$ python -q
>>> import numpy as np
>>> import numpy.linalg as la
>>> np.set_printoptions(precision=3, suppress=True, linewidth=140)
>>> E = np.load("data.npy")
>>> E
array([[-2.793,  3.977,  1.175],
       [-3.376,  2.323, -2.864],
       [ 3.405, -2.429,  2.739],
       [ 0.956,  1.569,  4.65 ],
       [-0.41 , -2.129, -4.505],
       [ 3.296, -2.068,  3.14 ],
       [ 2.73 , -0.842,  4.103],
       [-3.486,  2.861, -2.159],
       [-2.35 ,  3.934,  2.002],
       [-3.233,  1.896, -3.309],
       [-2.868,  1.095, -3.947],
       [-3.499,  3.082, -1.805],
       [ 2.886, -1.13 ,  3.923],
       [-0.861,  3.192,  3.751]])
>>> rng = np.random.default_rng(3458)
>>> M2 = E + rng.integers(-2, 3, (14, 2)) @ rng.integers(-2, 3, (2, 3))
>>> M2
array([[-0.793,  6.977,  0.175],
       [-4.376, -0.677,  2.136],
       [ 7.405,  3.571,  0.739],
       [ 2.956,  3.569,  6.65 ],
       [ 2.59 ,  1.871, -4.505],
       [-0.704, -8.068,  5.14 ],
       [ 3.73 , -0.842,  8.103],
       [-7.486, -3.139, -0.159],
       [-3.35 ,  1.934,  4.002],
       [-4.233,  0.896, -4.309],
       [-5.868, -3.905, -0.947],
       [-0.499,  7.082, -1.805],
       [ 3.886,  1.87 , -1.077],
       [ 0.139,  6.192, -1.249]])
>>> np.round(la.svd(M2 - E, compute_uv=False), 3) + 0
array([18.594,  8.676,  0.   ])
>>> np.abs(M2 - E).sum(axis=1)
array([ 6.,  9., 12.,  6.,  7., 12.,  5., 12.,  5.,  3., 11.,  7.,  9.,  9.])
>>> U, sv, Vh = la.svd(E, full_matrices=False)
>>> np.abs(U[:, 0]).round(6).argmax()
np.int64(9)
>>> sv.round(3) + 0
array([15.466, 10.526,  0.   ])
>>> np.cumsum(sv ** 2) / np.sum(sv ** 2)
array([0.683, 1.   , 1.   ])
>>> np.abs(Vh[0])
array([0.646, 0.378, 0.663])
>>> np.round(Vh @ Vh.T, 3) + 0
array([[1., 0., 0.],
       [0., 1., 0.],
       [0., 0., 1.]])
>>> print(round(float(np.sqrt((sv ** 2).sum())), 3), round(float(la.norm(E)), 3))
18.708 18.708
>>> M2 = np.array([[2, 1], [2, 1], [1, 2]])
>>> la.matrix_rank(np.vstack([E, M2.T]))
np.int64(3)
>>> print(la.matrix_rank(E @ M2))
2
>>> np.einsum("ij->j", E)
array([-9.603, 15.33 ,  6.894])
>>> U, sv, Vh = la.svd(E)
>>> V = Vh[:(sv > 1e-8).sum()]
>>> x = E[13] + 3 * E[11] + rng.integers(2) * np.eye(3)[2]
>>> print(x)
[-11.358  12.437  -1.665]
>>> la.matrix_rank(np.vstack([E, x]))
np.int64(2)
>>> np.round(la.norm(x - V.T @ V @ x), 3)
np.float64(0.0)
>>> dist = la.norm(E[:, None] - E[None], axis=-1)
>>> dist.shape
(14, 14)
>>> (dist + 1e9 * np.eye(14)).round(6).argmin(axis=1)
array([ 8,  9,  5, 13, 10,  2, 12, 11,  0,  1,  9,  7,  6,  8])
>>> dist[:5, :5]
array([[0.   , 4.403, 9.05 , 5.651, 8.674],
       [4.403, 0.   , 9.999, 8.706, 5.596],
       [9.05 , 9.999, 0.   , 5.063, 8.193],
       [5.651, 8.706, 5.063, 0.   , 9.968],
       [8.674, 5.596, 8.193, 9.968, 0.   ]])
>>> np.flatnonzero(dist[11] < dist.mean() / 2)
array([ 1,  7,  9, 11])
>>> np.unravel_index(dist.round(6).argmax(), dist.shape)
(np.int64(10), np.int64(12))
